In [1]: import numpy as np

In [2]: import numpy.linalg as la

In [3]: np.set_printoptions(precision=2, suppress=True, linewidth=120, floatmode="fixed")

In [4]: feats = np.load("a.npy")

In [5]: feats
Out[5]: 
array([[1.00, 0.70, 0.49, 0.34],
       [0.70, 1.00, 0.70, 0.49],
       [0.49, 0.70, 1.00, 0.70],
       [0.34, 0.49, 0.70, 1.00]])

In [6]: # equal to its transpose

In [7]: T = np.stack([feats, 3 * feats, feats[::-1]])

In [8]: (T @ feats.T).shape
Out[8]: (3, 4, 4)

In [9]: T.sum(axis=0)
Out[9]: 
array([[4.34, 3.29, 2.66, 2.36],
       [3.29, 4.70, 3.80, 2.66],
       [2.66, 3.80, 4.70, 3.29],
       [2.36, 2.66, 3.29, 4.34]])

In [10]: la.norm(feats, axis=1).argmax()
Out[10]: np.int64(1)

In [11]: np.round(la.norm(feats[1] - feats[3]), 2)
Out[11]: np.float64(0.81)

In [12]: print(la.norm(feats, axis=1))
[1.36 1.49 1.49 1.36]

In [13]: round(la.norm(feats, 2), 2)
Out[13]: np.float64(2.72)

In [14]: round(la.norm(feats[1], 1), 2), round(float(la.norm(feats[1], np.inf)), 2)
Out[14]: (np.float64(2.89), 1.0)

In [15]: np.sort(np.abs(la.eigvals(feats)))
Out[15]: array([0.20, 0.32, 0.76, 2.72])

In [16]: print(np.allclose(feats @ feats.T, feats.T @ feats))
True

In [17]: (feats + feats.T) / 2
Out[17]: 
array([[1.00, 0.70, 0.49, 0.34],
       [0.70, 1.00, 0.70, 0.49],
       [0.49, 0.70, 1.00, 0.70],
       [0.34, 0.49, 0.70, 1.00]])

In [18]: print((feats - feats.T) / 2)
[[0.00 0.00 0.00 0.00]
 [0.00 0.00 0.00 0.00]
 [0.00 0.00 0.00 0.00]
 [0.00 0.00 0.00 0.00]]
